% ipython --no-banner

In [1]: import numpy as np

In [2]: np.set_printoptions(precision=2, suppress=True, linewidth=140, sign=" ")

In [3]: rd = lambda a: np.round(a, 2) + 0

In [4]: arr = np.load("run6.npy")

In [5]: arr
Out[5]: 
array([[ 2,  0,  0,  0,  0],
       [-1,  1,  0,  0,  0],
       [ 0,  0, -2,  0,  0],
       [ 0,  0,  1,  0,  0],
       [ 2,  3, -1, -3,  3]])

In [6]: [round(float(x), 2) for x in np.linalg.svd(arr, compute_uv=False)[:3]]
Out[6]: [5.72, 2.26, 2.16]

In [7]: np.linalg.cond(arr) > 100
Out[7]: np.True_

In [8]: np.argsort(-np.linalg.norm(arr, axis=0).round(6), kind="stable")[:3]
Out[8]: array([ 1,  0,  3])

In [9]: m1 = np.load("layer1.npy")

In [10]: m1
Out[10]: 
array([[ 0,  0,  0,  0,  0,  1,  0,  0,  0],
       [ 0,  0,  0,  0,  0,  0,  1,  1,  1],
       [ 0,  0,  0,  0,  0,  0,  0,  0,  0],
       [ 0,  0,  0,  0,  0,  0,  1,  1,  0],
       [ 0,  0,  0,  0,  0,  0,  0,  0,  0],
       [ 1,  0,  0,  0,  0,  0,  0,  0,  0],
       [ 0,  1,  0,  1,  0,  0,  0,  1,  1],
       [ 0,  1,  0,  1,  0,  0,  1,  0,  1],
       [ 0,  1,  0,  0,  0,  0,  1,  1,  0]])

In [11]: U, sig, Vh = np.linalg.svd(m1, full_matrices=False)

In [12]: rd(np.cumsum(sig ** 2) / np.sum(sig ** 2))
Out[12]: array([ 0.61,  0.77,  0.83,  0.88,  0.94,  0.99,  1.  ,  1.  ,  1.  ])

In [13]: print(rd(U.T @ m1 @ Vh.T))
[[ 3.32  0.    0.    0.    0.    0.    0.    0.    0.  ]
 [ 0.    1.68  0.    0.    0.    0.    0.    0.    0.  ]
 [ 0.    0.    1.    0.    0.    0.    0.    0.    0.  ]
 [ 0.    0.    0.    1.    0.    0.    0.    0.    0.  ]
 [ 0.    0.    0.    0.    1.    0.    0.    0.    0.  ]
 [ 0.    0.    0.    0.    0.    1.    0.    0.    0.  ]
 [ 0.    0.    0.    0.    0.    0.    0.36  0.    0.  ]
 [ 0.    0.    0.    0.    0.    0.    0.    0.    0.  ]
 [ 0.    0.    0.    0.    0.    0.    0.    0.    0.  ]]

In [14]: print(rd(Vh @ Vh.T))
[[ 1.  0.  0.  0.  0.  0.  0.  0.  0.]
 [ 0.  1.  0.  0.  0.  0.  0.  0.  0.]
 [ 0.  0.  1.  0.  0.  0.  0.  0.  0.]
 [ 0.  0.  0.  1.  0.  0.  0.  0.  0.]
 [ 0.  0.  0.  0.  1.  0.  0.  0.  0.]
 [ 0.  0.  0.  0.  0.  1.  0.  0.  0.]
 [ 0.  0.  0.  0.  0.  0.  1.  0.  0.]
 [ 0.  0.  0.  0.  0.  0.  0.  1.  0.]
 [ 0.  0.  0.  0.  0.  0.  0.  0.  1.]]
